$ python -q
>>> import numpy as np
>>> np.set_printoptions(precision=2, suppress=True, linewidth=160, floatmode="fixed")
>>> def rd(a):
...     return np.round(a, 2) + 0
... 
>>> feats = np.loadtxt("block9.csv", delimiter=",")
>>> feats
array([[ 3.39,  1.42, -0.11,  1.24, -0.35, -0.37,  2.94,  1.28, -0.76, -4.25, -0.13,  1.17],
       [ 3.35,  2.22,  1.98,  3.07, -1.74,  0.13,  1.08,  0.87,  2.05, -2.98,  1.54,  3.11],
       [-3.60, -0.68, -0.14, -3.02, -0.80, -2.65,  1.50, -0.70, -2.92, -0.77, -1.66, -5.31],
       [ 1.00,  0.40,  0.35,  1.25, -0.05,  0.84, -0.90,  0.13,  1.27,  0.47,  0.77,  2.08],
       [-1.73,  1.78,  2.25,  0.74, -3.19, -2.24, -0.30, -0.46,  0.04, -1.46,  0.57, -0.30],
       [-3.70,  0.36,  4.38, -0.71, -3.45, -2.48,  0.45, -1.41,  2.05,  0.20,  1.03, -4.99],
       [ 0.42, -1.28, -0.56, -0.71,  1.57,  1.13,  0.33, -0.01,  0.59,  1.21, -0.13, -1.02],
       [ 1.54,  0.52,  0.06,  0.28, -0.14, -0.34,  1.92,  0.60, -0.44, -2.26, -0.18, -0.26],
       [-0.24, -2.88, -3.05, -2.19,  3.91,  2.20, -0.66, -0.11, -0.81,  3.35, -1.19, -1.12],
       [-1.57, -0.14,  3.49, -0.79, -2.00, -1.56,  2.13, -0.73,  1.95, -0.78,  0.72, -5.11],
       [-1.91, -0.30, -1.37, -0.94,  0.25, -0.45, -1.56, -0.38, -1.78,  1.23, -0.81,  0.27],
       [-2.95, -0.22, -0.63, -1.72, -0.61, -1.67, -0.48, -0.60, -2.32,  0.31, -1.11, -1.99],
       [ 0.00,  0.44, -2.12, -0.02,  0.48, -0.17, -0.96,  0.34, -2.36, -0.35, -0.90,  2.27],
       [-3.58, -1.08,  0.24, -1.06, -0.08,  0.06, -3.12, -1.30,  0.58,  4.00,  0.16, -0.86]])
>>> U, sv, Vh = np.linalg.svd(feats)
>>> rd(sv)
array([15.33, 13.68,  8.59,  6.85,  0.00,  0.00,  0.00,  0.00,  0.00,  0.00,  0.00,  0.00])
>>> np.argmax(sv[:-1] / (sv[1:] + 1e-6)) + 1
np.int64(4)
>>> M2 = U[:, :4] @ np.diag(sv[:4]) @ Vh[:4]
>>> np.linalg.matrix_rank(M2)
np.int64(4)
>>> rd(np.linalg.norm(feats - M2) / np.linalg.norm(feats))
np.float64(0.0)
>>> rd(np.linalg.norm(feats - M2, 2)), rd(sv[4])
(np.float64(0.0), np.float64(0.0))
